$ python -q
>>> import numpy as np
>>> import numpy.linalg as la
>>> np.set_printoptions(suppress=True, linewidth=200)
>>> m1 = np.loadtxt("out18.csv", delimiter=",")
>>> print(m1)
[[ 163.   -4.    3.   -4.    1.    5.    5.    4.   -3.    0.    0.    0.]
 [   5.  118.    0.    1.   -5.    2.   -2.   -5.    2.    3.    2.    3.]
 [  -5.   -1.   17.   -4.    0.    4.    3.   -2.    5.    0.   -3.    0.]
 [   1.   -1.    3.  -82.    2.   -1.   -3.   -2.    3.    3.    0.   -2.]
 [   5.    1.   -4.    4. -116.    4.   -1.   -4.    3.   -4.    4.    0.]
 [   1.   -1.   -5.    5.    1.  142.    3.    0.   -3.    2.    1.    5.]
 [  -2.   -4.    3.    2.   -4.    2.   -3.   -4.    2.    1.    2.   -5.]
 [   1.    2.   -1.    4.   -2.   -2.    1.  -38.   -1.   -4.    5.   -3.]
 [   0.    3.   -2.    1.    1.    4.   -4.   -3.  122.    3.   -1.   -3.]
 [   2.   -3.    2.   -4.   -3.   -5.    4.    5.    1.  -63.    1.   -3.]
 [   3.    5.   -5.    5.   -2.   -2.    5.    3.    1.   -4.   -2.   -2.]
 [   3.   -3.    3.   -1.    0.    1.    4.   -2.   -3.   -4.   -5. -118.]]
>>> rng = np.random.default_rng(5195)
>>> lab = rng.permutation(12)
>>> lab
array([10,  8,  7,  3,  5,  1,  6,  2,  0,  4, 11,  9])
>>> other = m1[lab][:, lab]
>>> other
array([[  -2.,    1.,    3.,    5.,   -2.,    5.,    5.,   -5.,    3.,   -2.,   -2.,   -4.],
       [  -1.,  122.,   -3.,    1.,    4.,    3.,   -4.,   -2.,    0.,    1.,   -3.,    3.],
       [   5.,   -1.,  -38.,    4.,   -2.,    2.,    1.,   -1.,    1.,   -2.,   -3.,   -4.],
       [   0.,    3.,   -2.,  -82.,   -1.,   -1.,   -3.,    3.,    1.,    2.,   -2.,    3.],
       [   1.,   -3.,    0.,    5.,  142.,   -1.,    3.,   -5.,    1.,    1.,    5.,    2.],
       [   2.,    2.,   -5.,    1.,    2.,  118.,   -2.,    0.,    5.,   -5.,    3.,    3.],
       [   2.,    2.,   -4.,    2.,    2.,   -4.,   -3.,    3.,   -2.,   -4.,   -5.,    1.],
       [  -3.,    5.,   -2.,   -4.,    4.,   -1.,    3.,   17.,   -5.,    0.,    0.,    0.],
       [   0.,   -3.,    4.,   -4.,    5.,   -4.,    5.,    3.,  163.,    1.,    0.,    0.],
       [   4.,    3.,   -4.,    4.,    4.,    1.,   -1.,   -4.,    5., -116.,    0.,   -4.],
       [  -5.,   -3.,   -2.,   -1.,    1.,   -3.,    4.,    3.,    3.,    0., -118.,   -4.],
       [   1.,    1.,    5.,   -4.,   -5.,   -3.,    4.,    2.,    2.,   -3.,   -3.,  -63.]])
